% ipython --no-banner

In [1]: import numpy as np

In [2]: import numpy.linalg as la

In [3]: np.set_printoptions(suppress=True, linewidth=100)

In [4]: B = np.array([[2, -2, 4, -2, 1, -3],
   ...:     [5, 4, 3, -4, 3, 1],
   ...:     [4, 1, -3, -4, -3, -4],
   ...:     [2, -2, 5, 2, 5, 3],
   ...:     [3, -1, 0, 0, -3, -3],
   ...:     [-2, 5, -2, -4, 5, -1]])

In [5]: J = B - B.T

In [6]: J
Out[6]: 
array([[ 0, -7,  0, -4, -2, -1],
       [ 7,  0,  2, -2,  4, -4],
       [ 0, -2,  0, -9, -3, -2],
       [ 4,  2,  9,  0,  5,  7],
       [ 2, -4,  3, -5,  0, -8],
       [ 1,  4,  2, -7,  8,  0]])

In [7]: x = np.array([0, 2, 0, 2, 0, 2])

In [8]: target = J @ x

In [9]: target
Out[9]: array([-24, -12, -26,  18, -34,  -6])

In [10]: np.round(la.solve(J.T, J[3]), 3) + 0
Out[10]: array([0., 0., 0., 1., 0., 0.])

In [11]: np.round(la.solve(J, J[:, 4]), 3) + 0
Out[11]: array([0., 0., 0., 0., 1., 0.])

In [12]: np.round(la.solve(J, target + J[:, 5]), 3) + 0
Out[12]: array([0., 2., 0., 2., 0., 3.])

In [13]: m1 = np.load("block10.npy")

In [14]: m1
Out[14]: 
array([[ 3,  3,  4, -2, -4],
       [ 0,  0,  0,  0,  0],
       [-2,  3,  1, -2,  5],
       [ 0,  0,  0,  0,  0],
       [ 0,  0,  0,  0,  0],
       [ 1,  4,  1, -4, -2],
       [ 1, -3, -2,  3,  4],
       [-2,  3,  1, -2,  5],
       [-2,  1, -3, -2,  2],
       [ 0,  0,  0,  0,  0],
       [ 5,  3,  2, -4,  3],
       [ 3,  3,  4, -2, -4],
       [ 6, -1,  5,  3, -2],
       [ 3,  3,  4, -2, -4],
       [ 0,  0,  0,  0,  0],
       [-2,  3,  1, -2,  5],
       [ 3, -4,  1,  5,  2],
       [ 5,  3,  2, -4,  3],
       [ 1,  6,  5, -4,  1],
       [ 5,  3,  2, -4,  3],
       [ 6,  2,  4, -1, 10],
       [ 6, -1,  5,  3, -2]])

In [15]: x = np.array([7, 9, 9, -3, -4])

In [16]: target = m1 @ x

In [17]: beta, lr = np.zeros(5), 1 / la.norm(m1, 2) ** 2

In [18]: for i in range(4):
    ...:     beta -= lr * m1.T @ (m1 @ beta - target)
    ...:     if i % 1 == 0: print(i, round(la.norm(m1 @ beta - target), 3))
    ...: 
0 52.054
1 23.759
2 14.382
3 11.234

In [19]: beta.round(3)
Out[19]: array([ 7.522,  6.925,  8.847, -4.941, -3.871])

In [20]: lab = m1[:, 3] > np.median(m1[:, 3])

In [21]: r0 = m1[lab].mean(axis=0) - m1[~lab].mean(axis=0)

In [22]: r0.round(3)
Out[22]: array([ 0.7  , -3.867, -0.7  ,  4.133,  0.117])

In [23]: np.argsort(-np.abs(r0).round(6), kind="stable")
Out[23]: array([3, 1, 0, 2, 4])

In [24]: Ac = m1 - m1.mean(axis=0)

In [25]: vecs = la.svd(Ac)[2][:4]

In [26]: B = Ac - Ac @ vecs.T @ vecs

In [27]: np.round(np.diag(vecs.T @ vecs), 3)
Out[27]: array([0.961, 0.5  , 0.844, 0.695, 0.999])

In [28]: np.round((Ac @ vecs.T).std(axis=0), 3)
Out[28]: array([3.678, 3.452, 2.971, 1.325])

In [29]: round(la.norm(B) / la.norm(Ac), 3)
Out[29]: np.float64(0.022)

In [30]: la.norm(B, axis=1).round(6).argmax()
Out[30]: np.int64(5)

In [31]: np.round(B.std(axis=0), 3)
Out[31]: array([0.026, 0.095, 0.053, 0.074, 0.003])

In [32]: np.round(np.cov(Ac @ vecs.T, rowvar=False), 3) + 0
Out[32]: 
array([[14.173,  0.   ,  0.   ,  0.   ],
       [ 0.   , 12.482,  0.   ,  0.   ],
       [ 0.   ,  0.   ,  9.244,  0.   ],
       [ 0.   ,  0.   ,  0.   ,  1.84 ]])

In [33]: C2 = np.cov(m1, rowvar=False)

In [34]: np.round(np.corrcoef(m1.T), 3)
Out[34]: 
array([[ 1.   , -0.066,  0.675,  0.106, -0.123],
       [-0.066,  1.   ,  0.368, -0.928,  0.027],
       [ 0.675,  0.368,  1.   , -0.095, -0.277],
       [ 0.106, -0.928, -0.095,  1.   , -0.095],
       [-0.123,  0.027, -0.277, -0.095,  1.   ]])

In [35]: np.median(m1, axis=0)
Out[35]: array([ 1. ,  2.5,  1. , -2. ,  0.5])

In [36]: np.round(m1.std(axis=0), 3)
Out[36]: array([2.741, 2.348, 2.203, 2.531, 3.428])

In [37]: round(np.corrcoef(m1[:, 1], m1[:, 0])[0, 1], 3)
Out[37]: np.float64(-0.066)
